In [1]: import numpy as np

In [2]: import numpy.linalg as la

In [3]: np.set_printoptions(suppress=True, linewidth=160)

In [4]: tidy = lambda a: np.round(a, 2) + 0

In [5]: K = np.load("m.npy")

In [6]: K
Out[6]: 
array([[ 16,  20, -16],
       [ 20,  25, -20],
       [-16, -20,  16]])

In [7]: # looks like rank 1

In [8]: def softmax(z):
   ...:     e = np.exp(z - z.max(axis=-1, keepdims=True))
   ...:     return e / e.sum(axis=-1, keepdims=True)
   ...: 

In [9]: tidy(softmax(10 * K[1]))
Out[9]: array([0., 1., 0.])

In [10]: S = K @ K.T / np.sqrt(3)

In [11]: softmax(S).round(6).argmax(axis=1)
Out[11]: array([1, 1, 2])

In [12]: softmax(S)[1] @ K
Out[12]: array([ 20.,  25., -20.])

In [13]: F = np.load("sample10.npy")

In [14]: F
Out[14]: 
array([[4, 3, 4, 3],
       [8, 5, 8, 5],
       [4, 3, 4, 3],
       [8, 5, 8, 5]])

In [15]: Uu, sv, vt = la.svd(F)

In [16]: tidy(sv)
Out[16]: array([21.34,  0.75,  0.  ,  0.  ])

In [17]: B = Uu[:, :2] @ np.diag(sv[:2]) @ vt[:2]

In [18]: la.matrix_rank(B)
Out[18]: np.int64(2)

In [19]: la.matrix_rank(F, rtol=0.05)
Out[19]: np.int64(1)

In [20]: tidy(np.abs(F - B).max())
Out[20]: np.float64(0.0)

In [21]: B = np.array([[6, 9, 2], [5, -7, -4], [-6, 5, 4], [2, -2, 7]])

In [22]: np.vstack([F, B.T]).shape
Out[22]: (7, 4)

In [23]: la.matrix_rank(np.vstack([F, B.T]))
Out[23]: np.int64(4)

In [24]: np.einsum("ij->j", F)
Out[24]: array([24, 16, 24, 16])

In [25]: np.einsum("ij,ij->i", F, F)
Out[25]: array([ 50, 178,  50, 178])

In [26]: np.abs(np.diag(la.qr(F)[1])) > 1e-9
Out[26]: array([ True,  True, False, False])

In [27]: np.allclose(F[:-1].T @ la.lstsq(F[:-1].T, F[-1])[0], F[-1])
Out[27]: True

In [28]: rng = np.random.default_rng(68281)

In [29]: z = rng.permutation(4)

In [30]: z
Out[30]: array([3, 2, 1, 0])

In [31]: B = F[z][:, z]

In [32]: np.diag(B)
Out[32]: array([5, 4, 5, 4])

In [33]: np.trace(B)
Out[33]: np.int64(18)

In [34]: tidy(la.det(B)), tidy(la.det(F[z]))
Out[34]: (np.float64(0.0), np.float64(0.0))

In [35]: rank = la.matrix_rank(F)

In [36]: rank
Out[36]: np.int64(2)

In [37]: null = la.svd(F)[2][rank:].T

In [38]: np.allclose(F @ null, 0)
Out[38]: True

In [39]: [int(la.matrix_rank(F[:i])) for i in range(1, len(F) + 1)]
Out[39]: [1, 2, 2, 2]

In [40]: mat = np.load("out11.npy")

In [41]: mat
Out[41]: 
array([[ 0,  0,  0,  0],
       [ 0,  3, -2,  2],
       [ 0,  2, -1, -2],
       [ 0, -1,  1, -1]])

In [42]: # 2 groups of indices that never mix

In [43]: np.abs(np.diag(la.qr(mat)[1])) > 1e-9
Out[43]: array([False,  True,  True,  True])

In [44]: np.allclose(mat[:-1].T @ la.lstsq(mat[:-1].T, mat[-1])[0], mat[-1])
Out[44]: False

In [45]: E = rng.normal(size=(29, 3)) + 20 * np.array([1, 2, -5])

In [46]: tidy(E)
Out[46]: 
array([[  20.23,   39.61,  -99.79],
       [  19.58,   39.25, -101.17],
       [  20.  ,   39.47, -101.29],
       [  20.4 ,   38.38,  -99.66],
       [  19.65,   40.17,  -99.52],
       [  20.93,   40.5 ,  -99.38],
       [  20.68,   40.53, -100.34],
       [  20.33,   40.63,  -99.84],
       [  21.43,   40.07,  -99.81],
       [  20.51,   38.73,  -99.13],
       [  20.74,   40.58,  -98.57],
       [  20.28,   39.51, -100.49],
       [  19.57,   37.37, -100.6 ],
       [  18.09,   40.92, -100.84],
       [  19.98,   41.22,  -99.93],
       [  19.5 ,   38.37, -102.73],
       [  20.25,   41.74, -101.85],
       [  19.6 ,   40.61,  -99.43],
       [  19.75,   40.45, -100.52],
       [  21.26,   39.65,  -99.09],
       [  19.52,   40.24, -100.22],
       [  19.42,   38.48,  -97.6 ],
       [  21.17,   39.19, -101.74],
       [  17.4 ,   39.94,  -98.98],
       [  19.58,   40.88, -101.06],
       [  18.82,   39.71,  -98.27],
       [  19.43,   40.54,  -99.21],
       [  20.85,   41.94,  -98.47],
       [  18.61,   40.45,  -99.28]])

In [47]: C2 = np.cov(E, rowvar=False)

In [48]: tidy(np.corrcoef(E[:, 1], E[:, 2])[0, 1])
Out[48]: np.float64(0.09)

In [49]: tidy(np.polyfit(E[:, 1], E[:, 2], 1))
Out[49]: array([   0.1 , -104.06])

In [50]: tidy(np.median(E, axis=0))
Out[50]: array([ 19.98,  40.17, -99.81])

In [51]: tidy(la.eigvalsh(C2)[::-1])
Out[51]: array([1.39, 1.06, 0.84])

In [52]: tidy(C2)
Out[52]: 
array([[ 0.85,  0.02, -0.05],
       [ 0.02,  1.09,  0.11],
       [-0.05,  0.11,  1.35]])
